$ python3 -q
>>> import numpy as np
>>> import numpy.linalg as la
>>> np.set_printoptions(precision=3, suppress=True, linewidth=140)
>>> def rd(a):
...     return np.round(a, 3) + 0
... 
>>> data = np.array([[5.0, 1.0, 0.0, 0.0, 0.0],
...     [1.0, 5.0, 0.0, 0.0, 0.0],
...     [0.0, 0.0, -1.0, -1.0, -1.0],
...     [0.0, 0.0, -1.0, 1.0, -2.0],
...     [0.0, 0.0, 2.0, 0.0, -2.0]])
>>> # 2 groups of indices that never mix
>>> (data != 0).astype(int)
array([[1, 1, 0, 0, 0],
       [1, 1, 0, 0, 0],
       [0, 0, 1, 1, 1],
       [0, 0, 1, 1, 1],
       [0, 0, 1, 0, 1]])
>>> rd(np.sort(la.eigvals(data).real))
array([-1.827, -1.827,  1.654,  4.   ,  6.   ])
>>> (la.matrix_power((data != 0) + (data.T != 0) + np.eye(5), 5) > 0).astype(int)
array([[1, 1, 0, 0, 0],
       [1, 1, 0, 0, 0],
       [0, 0, 1, 1, 1],
       [0, 0, 1, 1, 1],
       [0, 0, 1, 1, 1]])
>>> th = np.radians(120)
>>> R = np.eye(5)
>>> R[1, 1] = R[0, 0] = np.cos(th)
>>> R[1, 0], R[0, 1] = -np.sin(th), np.sin(th)
>>> rd(R)
array([[-0.5  ,  0.866,  0.   ,  0.   ,  0.   ],
       [-0.866, -0.5  ,  0.   ,  0.   ,  0.   ],
       [ 0.   ,  0.   ,  1.   ,  0.   ,  0.   ],
       [ 0.   ,  0.   ,  0.   ,  1.   ,  0.   ],
       [ 0.   ,  0.   ,  0.   ,  0.   ,  1.   ]])
>>> out = data @ R.T
>>> np.allclose(data @ data.T, out @ out.T)
True
>>> J = np.load("m.npy")
>>> J
array([[-2, -3,  0,  1,  0,  1],
       [-2, -3, -1, -1, -2,  1],
       [ 2,  0, -1,  2,  1, -1],
       [ 6, -2, -3,  2, -2, -3]])
>>> J.ravel(order="F")
array([-2, -2,  2,  6, -3, -3,  0, -2,  0, -1, -1, -3,  1, -1,  2,  2,  0, -2,  1, -2,  1,  1, -1, -3])
>>> J.reshape(-1, 2)
array([[-2, -3],
       [ 0,  1],
       [ 0,  1],
       [-2, -3],
       [-1, -1],
       [-2,  1],
       [ 2,  0],
       [-1,  2],
       [ 1, -1],
       [ 6, -2],
       [-3,  2],
       [-2, -3]])
>>> t3 = J.reshape(4, 2, -1)
>>> t3.transpose(1, 0, 2)
array([[[-2, -3,  0],
        [-2, -3, -1],
        [ 2,  0, -1],
        [ 6, -2, -3]],

       [[ 1,  0,  1],
        [-1, -2,  1],
        [ 2,  1, -1],
        [ 2, -2, -3]]])
>>> np.einsum("ihd,jhd->hij", t3, t3).shape
(2, 4, 4)
>>> t3[:, 0]
array([[-2, -3,  0],
       [-2, -3, -1],
       [ 2,  0, -1],
       [ 6, -2, -3]])
>>> t3.shape
(4, 2, 3)
